$ ipython --no-banner

In [1]: import numpy as np

In [2]: from numpy import linalg as LA

In [3]: np.set_printoptions(precision=2, suppress=True, linewidth=120)

In [4]: mat = np.array([[-0.07, -0.42, -0.07, 0.56, 0.63, -0.98, -1.05, -1.61],
   ...:     [-0.1, -0.6, -0.1, 0.8, 0.9, -1.4, -1.5, -2.3],
   ...:     [-0.03, -0.18, -0.03, 0.24, 0.27, -0.42, -0.45, -0.69]])

In [5]: # rank 1

In [6]: C2 = mat.T @ mat

In [7]: round(float(np.trace(C2)), 2), round((mat ** 2).sum(), 2)
Out[7]: (17.9, np.float64(17.9))

In [8]: np.round(LA.eigvalsh(C2)[::-1], 2) + 0
Out[8]: array([17.9,  0. ,  0. ,  0. ,  0. ,  0. ,  0. ,  0. ])

In [9]: np.diag(C2)
Out[9]: array([0.02, 0.57, 0.02, 1.01, 1.28, 3.1 , 3.56, 8.36])

In [10]: np.round(LA.svd(mat, compute_uv=False) ** 2, 2) + 0
Out[10]: array([17.9,  0. ,  0. ])

In [11]: np.allclose(C2, C2.T)
Out[11]: True

In [12]: (mat @ mat.T).shape
Out[12]: (3, 3)

In [13]: data = np.loadtxt("case14.csv", delimiter=",")

In [14]: data
Out[14]: 
array([[ 0.98, -0.02, -0.09, -0.03, -0.02, -0.11, -0.11],
       [-0.02,  0.98, -0.09, -0.03, -0.02, -0.11, -0.11],
       [-0.09, -0.09,  0.55, -0.15, -0.09, -0.57, -0.57],
       [-0.03, -0.03, -0.15,  0.95, -0.03, -0.19, -0.19],
       [-0.02, -0.02, -0.09, -0.03,  0.98, -0.11, -0.11],
       [-0.11, -0.11, -0.57, -0.19, -0.11,  0.28, -0.72],
       [-0.11, -0.11, -0.57, -0.19, -0.11, -0.72,  0.28]])

In [15]: w, V = LA.eigh(data)

In [16]: x = np.array([2, 1, 2, 3, 2, 3, 0])

In [17]: np.round(x @ data @ x / (x @ x), 2), round(float(w[0]), 2), np.round(w[-1], 2)
Out[17]: (np.float64(0.12), -1.0, np.float64(1.0))

In [18]: np.round(np.abs(data).sum(axis=1).max(), 2), round(np.abs(w).max(), 2)
Out[18]: (np.float64(2.11), np.float64(1.0))

In [19]: LA.eigvalsh(data[1:, 1:])
Out[19]: array([-0.98,  1.  ,  1.  ,  1.  ,  1.  ,  1.  ])

In [20]: V * np.maximum(w, 0) @ V.T
Out[20]: 
array([[ 0.99, -0.01, -0.05, -0.02, -0.01, -0.06, -0.06],
       [-0.01,  0.99, -0.05, -0.02, -0.01, -0.06, -0.06],
       [-0.05, -0.05,  0.77, -0.08, -0.05, -0.29, -0.29],
       [-0.02, -0.02, -0.08,  0.97, -0.02, -0.1 , -0.1 ],
       [-0.01, -0.01, -0.05, -0.02,  0.99, -0.06, -0.06],
       [-0.06, -0.06, -0.29, -0.1 , -0.06,  0.64, -0.36],
       [-0.06, -0.06, -0.29, -0.1 , -0.06, -0.36,  0.64]])

In [21]: round(float(x @ data @ x), 2)
Out[21]: 3.59
